In [1]: import numpy as np

In [2]: from numpy import linalg as LA

In [3]: np.set_printoptions(precision=3, suppress=True, linewidth=140)

In [4]: def rnd(a):
   ...:     return np.round(a, 3) + 0
   ...: 

In [5]: K = np.array([[0, 4], [-3, 1]])

In [6]: K
Out[6]: 
array([[ 0,  4],
       [-3,  1]])

In [7]: B = K / np.sqrt((K ** 2).mean(axis=1, keepdims=True))

In [8]: rnd(B[1])
Out[8]: array([-1.342,  0.447])

In [9]: LA.matrix_rank(K - K.mean(axis=1, keepdims=True))
Out[9]: np.int64(1)

In [10]: B = LA.invert(K)
---------------------------------------------------------------------------
AttributeError                            Traceback (most recent call last)
Cell In[10], line 1
----> 1 B = LA.invert(K)

AttributeError: module 'numpy.linalg' has no attribute 'invert'

In [11]: B = LA.inv(K)

In [12]: rnd(LA.inv(B))
Out[12]: 
array([[ 0.,  4.],
       [-3.,  1.]])

In [13]: rnd(LA.det(K) * B)
Out[13]: 
array([[ 1., -4.],
       [ 3.,  0.]])

In [14]: K @ B
Out[14]: 
array([[1., 0.],
       [0., 1.]])

In [15]: rnd(LA.det(K) * LA.det(B))
Out[15]: np.float64(1.0)

In [16]: rng = np.random.default_rng(10386)

In [17]: labels = rng.permutation(2)

In [18]: labels
Out[18]: array([1, 0])

In [19]: B = K[labels][:, labels]

In [20]: B
Out[20]: 
array([[ 1, -3],
       [ 4,  0]])

In [21]: rnd(LA.det(B)), rnd(LA.det(K[labels]))
Out[21]: (np.float64(12.0), np.float64(-12.0))

In [22]: np.diag(B)
Out[22]: array([1, 0])

In [23]: Q, evecs = LA.qr(K[:, :1])[0], LA.qr(K[:, 1:])[0]

In [24]: sigma = LA.svd(Q.T @ evecs, compute_uv=False)

In [25]: (sigma > 0.9).sum()
Out[25]: np.int64(0)

In [26]: rnd(LA.norm(Q @ Q.T - evecs @ evecs.T, 2))
Out[26]: np.float64(0.97)

In [27]: W0 = np.triu(rng.random((4, 4)) < 0.6, 1).astype(int)

In [28]: W0 = W0 + W0.T

In [29]: W0
Out[29]: 
array([[0, 1, 1, 0],
       [1, 0, 1, 1],
       [1, 1, 0, 1],
       [0, 1, 1, 0]])

In [30]: np.argwhere(np.triu(W0))
Out[30]: 
array([[0, 1],
       [0, 2],
       [1, 2],
       [1, 3],
       [2, 3]])

In [31]: W0.sum(axis=0)
Out[31]: array([2, 3, 3, 2])

In [32]: Lm = np.diag(W0.sum(axis=1)) - W0

In [33]: (LA.eigvalsh(Lm) < 1e-8).sum()
Out[33]: np.int64(1)

In [34]: Lm @ np.ones(4)
Out[34]: array([0., 0., 0., 0.])

In [35]: Lm
Out[35]: 
array([[ 2, -1, -1,  0],
       [-1,  3, -1, -1],
       [-1, -1,  3, -1],
       [ 0, -1, -1,  2]])

In [36]: K @ K
Out[36]: 
array([[-12,   4],
       [ -3, -11]])

In [37]: (K - K.T) / 2
Out[37]: 
array([[ 0. ,  3.5],
       [-3.5,  0. ]])

In [38]: rnd(np.abs(LA.eigvals(K)).max())
Out[38]: np.float64(3.464)

In [39]: np.allclose(K, K.T)
Out[39]: False

In [40]: np.allclose(K @ K.T, K.T @ K)
Out[40]: False

In [41]: data = np.array([[-5, 3, 3, -4, 2, -5],
    ...:     [3, -5, 3, 3, -4, 2],
    ...:     [3, 3, -5, 3, 3, -4],
    ...:     [-4, 3, 3, -5, 3, 3],
    ...:     [2, -4, 3, 3, -5, 3],
    ...:     [-5, 2, -4, 3, 3, -5]])

In [42]: B = LA.inv(data)

In [43]: rnd(B)
Out[43]: 
array([[ 0.02 ,  0.081,  0.12 , -0.003, -0.059, -0.12 ],
       [ 0.081, -0.377,  0.215,  0.092,  0.483, -0.059],
       [ 0.12 ,  0.215,  0.173,  0.19 ,  0.092, -0.003],
       [-0.003,  0.092,  0.19 ,  0.173,  0.215,  0.12 ],
       [-0.059,  0.483,  0.092,  0.215, -0.377,  0.081],
       [-0.12 , -0.059, -0.003,  0.12 ,  0.081,  0.02 ]])

In [44]: np.allclose(B, data.T)
Out[44]: False

In [45]: rnd(LA.inv(B))
Out[45]: 
array([[-5.,  3.,  3., -4.,  2., -5.],
       [ 3., -5.,  3.,  3., -4.,  2.],
       [ 3.,  3., -5.,  3.,  3., -4.],
       [-4.,  3.,  3., -5.,  3.,  3.],
       [ 2., -4.,  3.,  3., -5.,  3.],
       [-5.,  2., -4.,  3.,  3., -5.]])

In [46]: rnd(LA.det(data) * B)
Out[46]: 
array([[  203.,   830.,  1225.,   -28.,  -602., -1229.],
       [  830., -3844.,  2194.,   941.,  4927.,  -602.],
       [ 1225.,  2194.,  1763.,  1942.,   941.,   -28.],
       [  -28.,   941.,  1942.,  1763.,  2194.,  1225.],
       [ -602.,  4927.,   941.,  2194., -3844.,   830.],
       [-1229.,  -602.,   -28.,  1225.,   830.,   203.]])

In [47]: rnd(LA.cond(data))
Out[47]: np.float64(14.506)

In [48]: ev, evecs = LA.eigh(B)

In [49]: rnd(evecs @ np.diag(ev) @ evecs.T)
Out[49]: 
array([[ 0.02 ,  0.081,  0.12 , -0.003, -0.059, -0.12 ],
       [ 0.081, -0.377,  0.215,  0.092,  0.483, -0.059],
       [ 0.12 ,  0.215,  0.173,  0.19 ,  0.092, -0.003],
       [-0.003,  0.092,  0.19 ,  0.173,  0.215,  0.12 ],
       [-0.059,  0.483,  0.092,  0.215, -0.377,  0.081],
       [-0.12 , -0.059, -0.003,  0.12 ,  0.081,  0.02 ]])

In [50]: rnd(evecs.T @ evecs)
Out[50]: 
array([[1., 0., 0., 0., 0., 0.],
       [0., 1., 0., 0., 0., 0.],
       [0., 0., 1., 0., 0., 0.],
       [0., 0., 0., 1., 0., 0.],
       [0., 0., 0., 0., 1., 0.],
       [0., 0., 0., 0., 0., 1.]])

In [51]: (ev > 1e-8).sum(), (ev < -1e-8).sum()
Out[51]: (np.int64(2), np.int64(4))

In [52]: rnd(evecs.T @ B @ evecs)
Out[52]: 
array([[-0.892,  0.   ,  0.   ,  0.   ,  0.   ,  0.   ],
       [ 0.   , -0.155,  0.   ,  0.   ,  0.   ,  0.   ],
       [ 0.   ,  0.   , -0.083,  0.   ,  0.   ,  0.   ],
       [ 0.   ,  0.   ,  0.   , -0.061,  0.   ,  0.   ],
       [ 0.   ,  0.   ,  0.   ,  0.   ,  0.238,  0.   ],
       [ 0.   ,  0.   ,  0.   ,  0.   ,  0.   ,  0.585]])

In [53]: np.unique(ev.round(6) + 0, return_counts=True)[1]
Out[53]: array([1, 1, 1, 1, 1, 1])

In [54]: rnd(ev.sum()), rnd(np.trace(B))
Out[54]: (np.float64(-0.368), np.float64(-0.368))

In [55]: rnd(LA.eigvalsh(B + 3 * np.eye(6)))
Out[55]: array([2.108, 2.845, 2.917, 2.939, 3.238, 3.585])

In [56]: F = np.array([[0, 1, 2], [0, 0, 2], [0, 0, 0], [0, 1, 0], [2, 0, 0], [0, 0, 0]])

In [57]: blk = np.stack([F, -3 * F, F[::-1]])

In [58]: np.einsum("bij,cij->bc", blk, blk)
Out[58]: 
array([[ 14, -42,   0],
       [-42, 126,   0],
       [  0,   0,  14]])

In [59]: LA.matrix_rank(blk.reshape(3, -1))
Out[59]: np.int64(2)

In [60]: (blk @ F.T).shape
Out[60]: (3, 6, 6)

In [61]: m1 = np.load("a.npy")

In [62]: m1
Out[62]: 
array([[ 3.,  2.,  0.,  0.,  0.,  0.],
       [ 2.,  3.,  2.,  0.,  0.,  0.],
       [ 0.,  2.,  0.,  2.,  0.,  0.],
       [ 0.,  0.,  2., -2.,  2.,  0.],
       [ 0.,  0.,  0.,  2., -2.,  2.],
       [ 0.,  0.,  0.,  0.,  2., -1.]])

In [63]: r0 = np.array([1, 1, 1, 3, 2, 0])

In [64]: B = m1 + np.outer(r0, np.eye(6)[4])

In [65]: LA.matrix_rank(B - m1)
Out[65]: np.int64(1)

In [66]: LA.matrix_rank(LA.inv(B) - LA.inv(m1), tol=1e-8)
Out[66]: np.int64(1)

In [67]: B
Out[67]: 
array([[ 3.,  2.,  0.,  0.,  1.,  0.],
       [ 2.,  3.,  2.,  0.,  1.,  0.],
       [ 0.,  2.,  0.,  2.,  1.,  0.],
       [ 0.,  0.,  2., -2.,  5.,  0.],
       [ 0.,  0.,  0.,  2.,  0.,  2.],
       [ 0.,  0.,  0.,  0.,  2., -1.]])

In [68]: B = LA.inv(m1)

In [69]: np.allclose(B, m1.T)
Out[69]: False

In [70]: rnd(m1 @ B)
Out[70]: 
array([[1., 0., 0., 0., 0., 0.],
       [0., 1., 0., 0., 0., 0.],
       [0., 0., 1., 0., 0., 0.],
       [0., 0., 0., 1., 0., 0.],
       [0., 0., 0., 0., 1., 0.],
       [0., 0., 0., 0., 0., 1.]])

In [71]: M = np.load("case14.npy")

In [72]: M
Out[72]: 
array([[-3,  1,  0,  0,  0,  0],
       [ 2,  3,  0,  0,  0,  0],
       [-3,  3,  0,  0,  0,  0],
       [ 0,  0, -3,  1,  0,  0],
       [ 0,  0,  2,  3,  0,  0],
       [ 0,  0, -3,  3,  0,  0],
       [ 0,  0,  0,  0, -3,  1],
       [ 0,  0,  0,  0,  2,  3],
       [ 0,  0,  0,  0, -3,  3]])

In [73]: B = np.c_[M[:, :2] @ np.array([[3, 3], [8, 5]]), np.array([0, 0, -2, 0, -1, 0, 0, -2, -2])]

In [74]: B
Out[74]: 
array([[-1, -4,  0],
       [30, 21,  0],
       [15,  6, -2],
       [ 0,  0,  0],
       [ 0,  0, -1],
       [ 0,  0,  0],
       [ 0,  0,  0],
       [ 0,  0, -2],
       [ 0,  0, -2]])

In [75]: rnd(LA.lstsq(M, B[:, 0])[0])
Out[75]: array([3., 8., 0., 0., 0., 0.])

In [76]: rnd(LA.norm(B - M @ LA.lstsq(M, B)[0], axis=0))
Out[76]: array([0.   , 0.   , 1.274])

In [77]: LA.matrix_rank(B)
Out[77]: np.int64(3)
